$ python -q
>>> import numpy as np
>>> np.set_printoptions(precision=1, suppress=True, linewidth=160)
>>> W0 = np.load("w.npy")
>>> W0
array([[  3.6,   3.7,  -1.9,  -6.5,   1.6,  -1.7,  -1.7,   7.4],
       [ -3.2,  -4.2,  -1.6,   2.1,  -7.8,   1.8,   0.3,  -2.2],
       [ -4.4,   1.8,  -1.9,  -2.4,  -4.1,  -0.9,   0.2,  -2.5],
       [  0.8,  -2.7,   2. ,   3.4,  -3.1,   0.9,  -4.7,   9. ],
       [  0.8,  -2. ,  -5.2,  -0.7,  -0.6,   1.6,  -2.3,  -4.8],
       [  6.8,  -1.6,   1.6,  -5.6,  -3.2,  -5.7,  -4.1,  -9.8],
       [  1. ,  -1.3,   6.3,  -0.6,  -3.1,  -0.9,  -3.7,   0.7],
       [ -2.6,  -2.9,  -1.6,   3.6,   4.2,   4.5,   4.6,   1.8],
       [ -5. ,   2.7,  -2.1,  -0.6,   0.9,  -3.4,   4.6,  -1.6],
       [ -2.5,   4.6,   1.1,   3.7,   2.8,  -3.8,  -2.8,  -2.4],
       [  2.3,   1.5,   0.3,   2.4,   2.1,  -0.5,  -1.2,   5.7],
       [  2.8,  -6.2,  -1.9,   1. ,   0.8,  -1.5,   1.3,   2. ],
       [ -1.3,  -4.4, -12.5,  -0.3,  -7.1,   2.2,   4.6,   1.9],
       [  3.3,  -0.6,  -5.1,   1.6,   6.1,  -2.4,  -0.8,   1.2],
       [ -0.8,   6.7,   2. ,  -2.6,  -2.6,  -2.7,   5.6,  -3. ],
       [  1.6,   3. ,  -0.1,   0.7,  -0.6,  -3.6,   2.2,  -5.5],
       [ -2.5,  -8.8,  -2.8,  -1.1,  -3. ,  -0.2,   4.6, -10. ],
       [  4.8,  -4.3,  -7.9,   0.8,   2.5,   2.6,  -1.9,   5.2],
       [ -3.7,   0.4,   2.6,   0.6,  -1. ,  -0.5,   0.8,  -1. ],
       [ -0.4,  -7.3,   3.8,  -3.2,   1. ,  -2.4,  -7.9,   1.2],
       [  0.7,   3.8,   4.6,   1.3,  -5.7,  -0.7,  -1. ,   3.8],
       [  2.4,   0.7,   2.4,   3.8,  -1. ,  -4.1,  -1.5,  -1.4],
       [ -0.9,   2.1,  -0.9,  -0.1,  -0.3,   0.3,   2.8,  -4.9],
       [  2. ,   0. ,  -2.1,   2.5,   2.2,   3.6,   1.5,   7.8],
       [ -1.6,  -4.2,   3.4,   1.2,   4.9,  -5.3,  -6.1,  -0.3],
       [  0.3,   1.4,   5.7,  -1.2,   2.6,   1.5,  -0.6,  -0.3],
       [  0.7,   3.2,  -5.9,   1.1,  -3.3,  -1.9,   1.9,   8.6],
       [  3.6,   2.8,  -0.3,   0.1,  -1.2,   2.5,  -7.2,  -1.1],
       [ -2.6,   1. ,  -1.5,   0. ,  -4.6,  -3.2,   5.8,  -4.6],
       [  1.2,   2.7,   7. ,  -3. ,   1.3,  -4.5,  -0.2,  -2.1],
       [  5.3,  -2.6,  -3.3,  -6.8,   2.6,   4. ,   3.6,   2.4],
       [  1. ,   1.5,  -1.1,  -0.2,   1.6,   1.7,  -1.5,  -2.3],
       [ -1.5,   2.4,  -0.6,   1.8,   4.1,   5.9,   1.2,   0.6]])
>>> Xc = W0 - W0.mean(axis=0)
>>> evecs = np.linalg.svd(Xc)[2][:5]
>>> A2 = Xc - Xc @ evecs.T @ evecs
>>> np.round(np.cov(Xc @ evecs.T, rowvar=False), 1) + 0
array([[26.9,  0. ,  0. ,  0. ,  0. ],
       [ 0. , 23.5,  0. ,  0. ,  0. ],
       [ 0. ,  0. , 15.4,  0. ,  0. ],
       [ 0. ,  0. ,  0. , 10.8,  0. ],
       [ 0. ,  0. ,  0. ,  0. , 10. ]])
>>> print(A2.std(axis=0))
[1.3 1.  1.3 1.7 0.4 2.1 1.4 0.8]
>>> np.linalg.norm(A2, axis=1).round(6).argmax()
np.int64(27)
